In [1]: import numpy as np

In [2]: from numpy import linalg as LA

In [3]: np.set_printoptions(precision=2, suppress=True, linewidth=140, legacy="1.25")

In [4]: F = np.loadtxt("block6.csv", delimiter=",")

In [5]: F
Out[5]: 
array([[  0.3,  -1.3,  -0.5,   0.5,   1.2,  -1.3,   0.4,  -0.2,  -0.5,  -1.4,   0.3,  -1.5,  -0.1],
       [ -0.2,   0.6,  -0.3,   0.6,  -1.1,   0.1,   0.8,   0.1,   0.9,  -0.8,   0.2,   0.5,   0.1],
       [ -1.5,  -0.7,   0.7,   1. ,   0.8,   0. ,  -1.9,   1.1,   1.2,   0.7,  -0.4,   1. ,   0.7],
       [ -0.2,  -1.3,  -1.4,  -1.5,  -1. ,  -2.2,  -1. ,   0.2,  -1. ,  -0.3,  -0.9,  -0.4,  -1.6],
       [  1.1,  -1.8,   0.1,  -1.5,   0.5,   2.1,   0.4,  -0.7,  -0.9,  -1. ,  -0.3,  -0.4,  -0.6],
       [  0.8,  -0.9,  -0.5,   1.4,  -0.4,   1.6,  -2.2,   0.4,  -0.3,  -0.5,  -0.5,  -0.6,  -0.5],
       [ -1.6,   0.8,   2.1,   0.2,   1.6,   1.3,  -1.8,   0.6,  -1.6,   2. ,  -1. ,  -0.4,   0.9],
       [  0.2,   1. ,  -0.2,   0.5,  -2.9,  -0.8,   0. ,   0.2,   1.5,   0.2,   1.2,   0.9,   0. ],
       [  0.5,  -1.4,   2.5,  -1.6,   0.6,   0.6,  -0.8,   0.6,   0.5,  -0.9,  -1.5,   0. ,  -0.3],
       [  0.4,   0.3,   0. ,  -2.5,  -1.7,  -0.2,   1. ,   0.1,   1. ,   1. ,   0.2,   0.4,  -0.7],
       [ -0.2,   0.4,   0.1,   0.1,  -1. ,  -0.6,  -0.7,  -2.2,   1.8,  -0.1,   0.1,  -1. ,  -1. ],
       [  0. ,  -0.4,   2.1,  -1.4,   0.9,  -0.2,   0.7,   1.7,  -0.5,  -0.1,  -3. ,   0.7,   0.4],
       [ -0.2,  -1.7,   0.9,   0.9,  -0.9,   1.1,  -1.8,   0.5,   0.6,  -0.2,   0.1,   0.2,  -0.4],
       [  0.1,   0.5,   0.9,   0.6,  -0.2,   1.5,  -0.9,   0.8,  -1.3,   0.5,   0.2,   0.3,  -1.1],
       [  0.2,   1. ,   1.5,  -0.3,   0.1,   1. ,   0.9,  -0.1,   0. ,  -0.2,   1.8,   0.1,  -0.5],
       [  2.6,  -0.3,   1.1,   0.2,  -0.8,   0.9,   0.3,  -1.2,   0.6,  -1.1,   0.5,  -0.7,   0.7],
       [  1.4,  -0.8,   1.4,  -0.9,  -0.8,   0.5,  -0.5,   0.5,  -1.5,   1.3,   0.1,   0. ,  -0.3],
       [ -0.2,  -1.8,   0.2,   0.1,   2. ,  -0.4,  -0.3,   0.5,  -1.2,   0.1,   0.1,  -1.5,  -1.5],
       [  0.9,   0.4,  -2.7,  -0.1,   0.5,   0.6,  -0.9,   0.6,   0. ,   0.7,   1.9,   0.4,  -1.4],
       [  0.7,   1.4,  -0.7,  -1. ,   0.4,  -0.4,   0.2,   0.8,   1.5,  -0.8,  -0.1,  -0.6,  -0.4],
       [ -0.3,   0.2,   0. ,   0.5,  -1. ,   0.6,  -0.5,  -0.6,  -0.7,  -0.2,   0.7,   1. ,  -0.9],
       [ -1.5,   1.7,  -1.4,   0.6,   0.5,  -1. ,   0.6,   0.6,  -1.1,  -0.9,   0.6,  -1.7,   1.7],
       [ -0.1,  -0.5,  -0.6,   0.5,   0.1,  -0.2,   0.3,   0.4,  -0.6,   0.7,   0.2,  -0.5,  -0.2],
       [  1.2,  -0.5,  -1.2,   0.4,  -1. ,  -0.8,  -1.4,  -1. ,  -1.9,   1.3,   0.1,   2.1,   2.3],
       [ -0.3,  -0.4,  -0.6,  -0.2,   0.8,   0.3,   1.9,  -1. ,   0.7,  -0.4,   2.6,   0.3,  -2. ],
       [  3. ,  -4. ,   8. ,   4. , -21. ,   9. ,  -3. , -15. ,  14. ,  11. ,  15. ,  -7. ,  17. ],
       [ -0.7,   1.1,   0.8,  -0.3,  -0.2,  -1.9,   0.5,   1.8,   0.5,  -0.7,   1.7,  -0.8,   1. ],
       [  1.3,  -0.6,  -0.7,  -0.3,   0.2,  -0.1,   1.4,   0.4,   0.4,  -0.1,   1. ,   1.2,  -1.1],
       [ -2.8,   0.7,  -0.9,   1. ,   1.4,   0.9,  -0.9,   0.6,  -1.4,   0.5,   0.1,  -0.9,  -0.9],
       [  0.4,  -0.9,   0.8,  -1.3,  -0.4,  -0.9,   0.2,   0.6,   0. ,   0.9,   1.1,  -0.1,  -0.3],
       [ -1.3,   0.7,   1.1,  -0.3,  -0.8,   0.8,  -0.8,  -0.2,  -1.8,  -0.1,   0.8,  -1. ,   0.8],
       [ -0.5,   2.7,  -0.6,  -0.7,  -0.4,   2.4,   1.3,  -0.6,  -0.3,  -1.4,   0.1,  -0.4,  -0.9],
       [  2. ,   0.6,  -1.1,   0.9,   0.3,  -0.1,   0.5,   1.5,   0.8,  -0.7,   1.4,  -1.7,   0.2],
       [ -1.8,  -1.1,   1. ,   0.1,  -0.2,   1. ,  -0.3,  -0.2,   0. ,   0.1,  -2. ,   1.2,   1.2],
       [ -1.4,   0.1,  -0.4,  -0.6,  -1.1,   1.1,  -0.2,   0.2,  -1.7,  -1.6,  -0.5,   1.4,   1.3],
       [ -0.4,   1. ,   0.7,  -0.9,  -0.3,   0.1,  -1.9,   0.4,  -1.1,  -0.9,   2.6,   0. ,   1.4],
       [  0.7,   1.1,  -1.6,   0.6,  -0.1,  -0.9,  -0.4,  -0.1,  -0.8,   0.1,  -0.8,   1.1,  -0.4],
       [ -0.2,   0.1,  -1.7,   0.8,  -0.4,   0. ,   0.3,   0. ,   0.6,   0.2,  -0.7,  -0.9,   0.2],
       [  0.3,  -0.2,   0.6,   0.4,  -1.4,  -0.9,  -0.7,   0.5,  -0.1,   0. ,  -0.7,  -0.7,  -1.2],
       [ -1.4,   0. ,  -0.4,   1.2,  -1.1,   0.2,  -1.5,  -0.6,   0.3,   0.4,   0.5,  -0.1,   0.9],
       [ -0.6,   0. ,   0.5,   0.4,   0.2,   0.6,   0.7,   0.7,   0.5,  -0.5,   1.7,   0. ,  -0.3],
       [  0.1,   2.6,   0.5,   0.6,  -0.7,  -0.4,  -0.2,  -0.4,  -0.4,   0.1,   0.7,  -0.8,  -0.7],
       [ -0.9,   1.4,  -0.6,  -0.6,   0.2,  -0.8,   1.7,   0.2,   1.1,  -1.2,   0.3,   1.2,   0.4],
       [ -0.2,  -0.5,   2. ,  -0.4,   1.9,   0.8,  -0.7,  -0.3,  -0.5,  -0.1,   0.1,   0.3,   0.1],
       [ -0.4,  -0.7,   1.6,   0.4,   0.4,  -2.1,   1.1,   0. ,   0.5,   1.1,   0.1,   0.1,   0.9],
       [  1.4,  -1.5,  -0.1,  -1.7,  -0.1,   1.7,  -0.3,  -0.7,   1.4,   0.1,  -1.5,   0.5,   2.3]])

In [6]: Xc = (F - F.mean(axis=0)) / F.std(axis=0)

In [7]: np.argwhere(np.abs(Xc) > 2)
Out[7]: 
array([[ 9,  3],
       [15,  0],
       [25,  0],
       [25,  1],
       [25,  2],
       [25,  3],
       [25,  4],
       [25,  5],
       [25,  6],
       [25,  7],
       [25,  8],
       [25,  9],
       [25, 10],
       [25, 11],
       [25, 12],
       [28,  0],
       [31,  1],
       [41,  1]])

In [8]: Xc.std(axis=0)
Out[8]: array([1., 1., 1., 1., 1., 1., 1., 1., 1., 1., 1., 1., 1.])

In [9]: coef = LA.lstsq(np.delete(Xc, 2, axis=1), Xc[:, 2])[0]

In [10]: np.abs(coef).argmax()
Out[10]: 11
